% ipython --no-banner

In [1]: import numpy as np

In [2]: from numpy import linalg as LA

In [3]: np.set_printoptions(precision=3, suppress=True, linewidth=160, floatmode="fixed")

In [4]: rd = lambda a: np.round(a, 3) + 0

In [5]: X = np.array([[6, -24, -6, 0, 24, 12],
   ...:     [-5, -2, 23, -23, -7, -7],
   ...:     [5, 0, -6, 2, 7, -14],
   ...:     [2, -18, 5, -9, 14, 7],
   ...:     [-1, -2, 13, -15, -1, -11],
   ...:     [-6, -4, 10, -6, -6, 18]])

In [6]: U, sv, VT = LA.svd(X)

In [7]: print(np.argmax(sv[:-1] / (sv[1:] + 1e-6)) + 1)
3

In [8]: A2 = U[:, :3] @ np.diag(sv[:3]) @ VT[:3]

In [9]: print(rd(LA.norm(X - A2, 2)), rd(sv[3]))
0.0 0.0

In [10]: print(rd(A2))
[[  6.000 -24.000  -6.000   0.000  24.000  12.000]
 [ -5.000  -2.000  23.000 -23.000  -7.000  -7.000]
 [  5.000   0.000  -6.000   2.000   7.000 -14.000]
 [  2.000 -18.000   5.000  -9.000  14.000   7.000]
 [ -1.000  -2.000  13.000 -15.000  -1.000 -11.000]
 [ -6.000  -4.000  10.000  -6.000  -6.000  18.000]]

In [11]: A2 = X / LA.norm(X, axis=1, keepdims=True)

In [12]: cov = A2 @ A2.T

In [13]: print(rd(np.degrees(np.arccos(np.clip(cov[5, 3], -1, 1)))))
70.263

In [14]: r = LA.matrix_rank(X)

In [15]: print(r)
3

In [16]: ns = LA.svd(X)[2][r:].T

In [17]: print(rd(X @ ns))
[[0.000 0.000 0.000]
 [0.000 0.000 0.000]
 [0.000 0.000 0.000]
 [0.000 0.000 0.000]
 [0.000 0.000 0.000]
 [0.000 0.000 0.000]]

In [18]: print(LA.matrix_rank(X.T @ X), LA.matrix_rank(X @ X.T))
3 3

In [19]: print(ns.shape)
(6, 3)

In [20]: print(np.allclose(X @ ns, 0))
True

In [21]: print([int(LA.matrix_rank(X[:i])) for i in range(1, len(X) + 1)])
[1, 2, 3, 3, 3, 3]

In [22]: print([int(LA.matrix_rank(X[:, :j + 1])) for j in range(6)])
[1, 2, 3, 3, 3, 3]

In [23]: A2 = np.array([[2, 1, 1, 0], [1, 0, 0, 2], [0, 1, 1, 2], [0, 2, 0, 2]])

In [24]: E = np.triu(A2, 1)

In [25]: print(E)
[[0 1 1 0]
 [0 0 0 2]
 [0 0 0 2]
 [0 0 0 0]]

In [26]: U, sv, VT = LA.svd(E)

In [27]: print(np.argmax(sv[:-1] / (sv[1:] + 1e-6)) + 1)
2

In [28]: print(rd(sv))
[2.828 1.414 0.000 0.000]

In [29]: A2 = U[:, :2] @ np.diag(sv[:2]) @ VT[:2]

In [30]: print(rd(LA.norm(E - A2) / LA.norm(E)))
0.0

In [31]: print(rd(LA.norm(E - A2, 2)), sv[2])
0.0 0.0
